$ python3 -q
>>> import numpy as np
>>> np.set_printoptions(precision=1, suppress=True, linewidth=160, sign=" ")
>>> X = np.load("data.npy")
>>> print(X)
[[ 2.6 -1.6  4.3]
 [ 3.3  0.2  4.3]
 [ 1.3 -0.6  4. ]
 [ 4.5 -0.9  2.9]
 [ 1.4  0.   3. ]
 [ 3.  -0.3  3.3]
 [ 1.6  1.6  4.2]
 [ 3.3  0.2  0.8]
 [ 4.6  0.7  2.6]
 [ 3.2  0.5  3.5]
 [ 1.1 -0.1  4.3]
 [ 2.9 -0.3  2.3]]
>>> vec = np.array([2, -3, 3])
>>> rhs = X @ vec
>>> print(rhs)
[ 22.9  18.9  16.4  20.4  11.8  16.8  11.    8.4  14.9  15.4  15.4  13.6]
>>> print(np.linalg.lstsq(X, rhs)[0])
[ 2. -3.  3.]
>>> print(np.round(np.linalg.pinv(X) @ X, 1) + 0)
[[ 1.  0.  0.]
 [ 0.  1.  0.]
 [ 0.  0.  1.]]
>>> rng = np.random.default_rng(447384)
>>> rhs = rhs + 0.3 * rng.normal(size=12)
>>> print(rhs)
[ 23.3  19.7  16.3  19.8  11.8  16.5  10.7   8.3  14.7  15.7  15.4  13.8]
>>> coef, *_ = np.linalg.lstsq(X, rhs)
>>> print([round(float(np.linalg.norm(np.linalg.solve(X.T @ X + lam * np.eye(3), X.T @ rhs))), 2) for lam in (0, 1, 10, 100)])
[4.73, 4.49, 3.71, 2.53]
>>> print(coef.round())
[ 2. -3.  3.]
>>> O, R = np.linalg.qr(X)
>>> print(np.round(O.T @ O, 1) + 0)
[[ 1.  0.  0.]
 [ 0.  1.  0.]
 [ 0.  0.  1.]]
>>> print(O.round(1) + 0)
[[-0.3  0.6 -0.3]
 [-0.3 -0.1 -0.2]
 [-0.1  0.2 -0.4]
 [-0.4  0.3  0.2]
 [-0.1  0.  -0.2]
 [-0.3  0.1 -0.1]
 [-0.2 -0.6 -0.4]
 [-0.3 -0.1  0.4]
 [-0.4 -0.3  0.3]
 [-0.3 -0.2 -0.1]
 [-0.1  0.  -0.5]
 [-0.3  0.1  0.1]]
>>> print(O.shape, R.shape)
(12, 3) (3, 3)
>>> m1 = np.array([[-2.3, 4.7, -0.3],
...     [1.2, -2.3, 0.5],
...     [-0.1, 0.2, 0.5],
...     [1.2, -2.4, -0.9],
...     [0.3, -0.5, 0.0],
...     [1.5, -3.2, 1.4],
...     [-1.1, 2.3, -1.2],
...     [-2.0, 4.0, 0.4],
...     [0.3, -0.6, -1.7],
...     [-0.9, 1.9, -0.8],
...     [-1.1, 2.0, 2.0],
...     [0.3, -0.6, 1.2],
...     [-0.4, 0.8, 2.5],
...     [-0.7, 1.4, 2.8],
...     [-2.1, 4.2, 0.8],
...     [0.3, -0.4, 1.2],
...     [0.0, 0.0, 0.6],
...     [-1.5, 2.8, 0.8],
...     [-1.1, 2.2, -1.2],
...     [0.9, -1.9, -0.2],
...     [0.7, -1.3, 0.7]])
>>> t = np.radians(90)
>>> R = np.eye(3)
>>> R[1, 1] = R[0, 0] = np.cos(t)
>>> R[1, 0], R[0, 1] = -np.sin(t), np.sin(t)
>>> print(R.round(1) + 0)
[[ 0.  1.  0.]
 [-1.  0.  0.]
 [ 0.  0.  1.]]
>>> B = m1 @ R.T
>>> print(np.linalg.svd(m1, compute_uv=False), np.linalg.svd(B, compute_uv=False))
[ 11.8   5.7   0.2] [ 11.8   5.7   0.2]
>>> print(np.allclose(m1 @ m1.T, B @ B.T))
True
>>> print(B)
[[ 4.7  2.3 -0.3]
 [-2.3 -1.2  0.5]
 [ 0.2  0.1  0.5]
 [-2.4 -1.2 -0.9]
 [-0.5 -0.3  0. ]
 [-3.2 -1.5  1.4]
 [ 2.3  1.1 -1.2]
 [ 4.   2.   0.4]
 [-0.6 -0.3 -1.7]
 [ 1.9  0.9 -0.8]
 [ 2.   1.1  2. ]
 [-0.6 -0.3  1.2]
 [ 0.8  0.4  2.5]
 [ 1.4  0.7  2.8]
 [ 4.2  2.1  0.8]
 [-0.4 -0.3  1.2]
 [ 0.   0.   0.6]
 [ 2.8  1.5  0.8]
 [ 2.2  1.1 -1.2]
 [-1.9 -0.9 -0.2]
 [-1.3 -0.7  0.7]]
